$ python3 -q
>>> import numpy as np
>>> np.set_printoptions(precision=2, suppress=True, linewidth=200, floatmode="fixed")
>>> X = np.load("m.npy")
>>> X
array([[-5,  2,  5,  0,  0,  0,  0,  0,  0,  0],
       [-1,  3,  3,  0,  0,  0,  0,  0,  0,  0],
       [-4,  4,  4,  0,  0,  0,  0,  0,  0,  0],
       [ 0,  0,  0, -5, -1,  4,  3,  3, -1,  3],
       [ 0,  0,  0, -2,  1, -4,  3,  4,  0, -1],
       [ 0,  0,  0,  2, -5,  5,  1, -3, -4, -1],
       [ 0,  0,  0, -1,  5, -1,  3, -5, -4,  3],
       [ 0,  0,  0,  3, -1, -1, -1,  2, -1,  3],
       [ 0,  0,  0,  1, -2,  5, -2,  1, -3,  1],
       [ 0,  0,  0,  3,  4,  0, -3, -1, -3,  1]])
>>> X @ X
array([[  3,  16,   1,   0,   0,   0,   0,   0,   0,   0],
       [-10,  19,  16,   0,   0,   0,   0,   0,   0,   0],
       [  0,  20,   8,   0,   0,   0,   0,   0,   0,   0],
       [  0,   0,   0,  49,  10,  -7, -15, -44, -32,   2],
       [  0,   0,   0,   6,  30, -39,   1,   4,   5,  17],
       [  0,   0,   0,  -7, -20,  35,  13, -43,  -8,  -5],
       [  0,   0,   0, -20,  51, -47,  24, -12,   1, -14],
       [  0,   0,   0,   0,   8,   5,  -7,  13,  -3,  16],
       [  0,   0,   0,  14, -29,  23,  -2, -12,  -8,  -5],
       [  0,   0,   0, -23,  -3, -15,  16,  34,  16,  -9]])
>>> (np.linalg.matrix_power((X != 0) + (X.T != 0) + np.eye(10), 10) > 0).astype(int)
array([[1, 1, 1, 0, 0, 0, 0, 0, 0, 0],
       [1, 1, 1, 0, 0, 0, 0, 0, 0, 0],
       [1, 1, 1, 0, 0, 0, 0, 0, 0, 0],
       [0, 0, 0, 1, 1, 1, 1, 1, 1, 1],
       [0, 0, 0, 1, 1, 1, 1, 1, 1, 1],
       [0, 0, 0, 1, 1, 1, 1, 1, 1, 1],
       [0, 0, 0, 1, 1, 1, 1, 1, 1, 1],
       [0, 0, 0, 1, 1, 1, 1, 1, 1, 1],
       [0, 0, 0, 1, 1, 1, 1, 1, 1, 1],
       [0, 0, 0, 1, 1, 1, 1, 1, 1, 1]])
>>> np.sort(np.linalg.eigvals(X).real)
array([-7.18, -2.29, -2.29, -1.65, -1.65, -1.12,  3.53,  5.30,  6.68,  6.68])
>>> np.round(np.linalg.det(X), 2)
np.float64(601392.0)
>>> np.linalg.matrix_power(X, 2)
array([[  3,  16,   1,   0,   0,   0,   0,   0,   0,   0],
       [-10,  19,  16,   0,   0,   0,   0,   0,   0,   0],
       [  0,  20,   8,   0,   0,   0,   0,   0,   0,   0],
       [  0,   0,   0,  49,  10,  -7, -15, -44, -32,   2],
       [  0,   0,   0,   6,  30, -39,   1,   4,   5,  17],
       [  0,   0,   0,  -7, -20,  35,  13, -43,  -8,  -5],
       [  0,   0,   0, -20,  51, -47,  24, -12,   1, -14],
       [  0,   0,   0,   0,   8,   5,  -7,  13,  -3,  16],
       [  0,   0,   0,  14, -29,  23,  -2, -12,  -8,  -5],
       [  0,   0,   0, -23,  -3, -15,  16,  34,  16,  -9]])
>>> np.sort(np.abs(np.linalg.eigvals(X)))
array([1.12, 2.13, 2.13, 3.53, 4.36, 4.36, 5.30, 6.81, 6.81, 7.18])
>>> np.trace(X)
np.int64(6)
>>> np.allclose(X @ X.T, X.T @ X)
False
>>> A = np.minimum.outer(np.arange(1, 11), np.arange(1, 11)) * -2
>>> A
array([[ -2,  -2,  -2,  -2,  -2,  -2,  -2,  -2,  -2,  -2],
       [ -2,  -4,  -4,  -4,  -4,  -4,  -4,  -4,  -4,  -4],
       [ -2,  -4,  -6,  -6,  -6,  -6,  -6,  -6,  -6,  -6],
       [ -2,  -4,  -6,  -8,  -8,  -8,  -8,  -8,  -8,  -8],
       [ -2,  -4,  -6,  -8, -10, -10, -10, -10, -10, -10],
       [ -2,  -4,  -6,  -8, -10, -12, -12, -12, -12, -12],
       [ -2,  -4,  -6,  -8, -10, -12, -14, -14, -14, -14],
       [ -2,  -4,  -6,  -8, -10, -12, -14, -16, -16, -16],
       [ -2,  -4,  -6,  -8, -10, -12, -14, -16, -18, -18],
       [ -2,  -4,  -6,  -8, -10, -12, -14, -16, -18, -20]])
>>> vec = np.array([3, -5, 5, 2, 1, 3, 3, 2, -3, 0])
>>> A @ (2 * vec)
array([ -44,  -76, -128, -160, -184, -204, -212, -208, -196, -196])
>>> np.einsum("ij,j->i", A, vec)
array([ -22,  -38,  -64,  -80,  -92, -102, -106, -104,  -98,  -98])
>>> (A * vec).sum(axis=1)
array([ -22,  -38,  -64,  -80,  -92, -102, -106, -104,  -98,  -98])
>>> (A @ vec).argmax()
np.int64(0)
>>> [round(float(np.linalg.det(A[:i, :i])), 2) + 0 for i in range(1, 11)]
[-2.0, 4.0, -8.0, 16.0, -32.0, 64.0, -128.0, 256.0, -512.0, 1024.0]
>>> np.all(np.linalg.eigvalsh(A) > 0)
np.False_
>>> round(np.linalg.eigvalsh(A).min(), 2)
np.float64(-89.53)
